% ipython --no-banner

In [1]: import numpy as np

In [2]: from numpy import linalg as LA

In [3]: np.set_printoptions(suppress=True, linewidth=100)

In [4]: mat = np.load("layer11.npy")

In [5]: mat
Out[5]: 
array([[ 4, -4, -4, -2, -4, -3,  4,  1],
       [ 5,  3,  2,  5, -5, -2,  0,  4],
       [-1, -1,  6,  2,  4, -3,  4, -1],
       [-1,  3,  1, -1, -4, -4, -4,  0],
       [-5,  0, -5, -2,  0, -4, -3,  3],
       [-3, -2,  3, -5, -4,  2,  0, -1],
       [-3,  5,  4,  4,  2,  5, 13, -4],
       [ 5,  0, -2,  1,  5,  4,  1,  4]])

In [6]: x0 = np.array([1, 0, 2, 0, 1, 2, 1, 2])

In [7]: rhs = mat @ x0

In [8]: rhs
Out[8]: array([ -8,   8,  11, -15, -20,   1,  22,  23])

In [9]: np.round(LA.solve(mat, rhs + mat[:, 3]), 1) + 0
Out[9]: array([1., 0., 2., 1., 1., 2., 1., 2.])

In [10]: np.round(LA.solve(mat, mat[:, 1]), 1) + 0
Out[10]: array([0., 1., 0., 0., 0., 0., 0., 0.])

In [11]: np.round(LA.solve(mat, rhs), 1) + 0
Out[11]: array([1., 0., 2., 0., 1., 2., 1., 2.])

In [12]: np.allclose(mat @ mat.T, mat.T @ mat)
Out[12]: False

In [13]: np.allclose(mat, mat.T)
Out[13]: False

In [14]: LA.matrix_power(mat, 2)
Out[14]: 
array([[ 24,  -4, -25,   6,  21,  50,  73, -29],
       [ 79,   6,  14,  28, -19, -15,  27,  18],
       [-45,  27,  29,  29,  40, -27,  51, -16],
       [ 55,  -3,   7,  32,   5, -14, -36,  18],
       [ 23,  12, -42,  13,  33,  27, -68,  28],
       [-11, -16,  49,   4,  41,  40,  31, -32],
       [-79,  90, 115,  54, -27,  22, 147, -54],
       [  1, -18, -48, -37, -26,  -4,  10,  30]])

In [15]: (mat + mat.T) / 2
Out[15]: 
array([[ 4. ,  0.5, -2.5, -1.5, -4.5, -3. ,  0.5,  3. ],
       [ 0.5,  3. ,  0.5,  4. , -2.5, -2. ,  2.5,  2. ],
       [-2.5,  0.5,  6. ,  1.5, -0.5,  0. ,  4. , -1.5],
       [-1.5,  4. ,  1.5, -1. , -3. , -4.5,  0. ,  0.5],
       [-4.5, -2.5, -0.5, -3. ,  0. , -4. , -0.5,  4. ],
       [-3. , -2. ,  0. , -4.5, -4. ,  2. ,  2.5,  1.5],
       [ 0.5,  2.5,  4. ,  0. , -0.5,  2.5, 13. , -1.5],
       [ 3. ,  2. , -1.5,  0.5,  4. ,  1.5, -1.5,  4. ]])

In [16]: mat @ mat
Out[16]: 
array([[ 24,  -4, -25,   6,  21,  50,  73, -29],
       [ 79,   6,  14,  28, -19, -15,  27,  18],
       [-45,  27,  29,  29,  40, -27,  51, -16],
       [ 55,  -3,   7,  32,   5, -14, -36,  18],
       [ 23,  12, -42,  13,  33,  27, -68,  28],
       [-11, -16,  49,   4,  41,  40,  31, -32],
       [-79,  90, 115,  54, -27,  22, 147, -54],
       [  1, -18, -48, -37, -26,  -4,  10,  30]])

In [17]: np.trace(mat)
Out[17]: np.int64(31)

In [18]: mat.inv()
AttributeError: 'numpy.ndarray' object has no attribute 'inv'
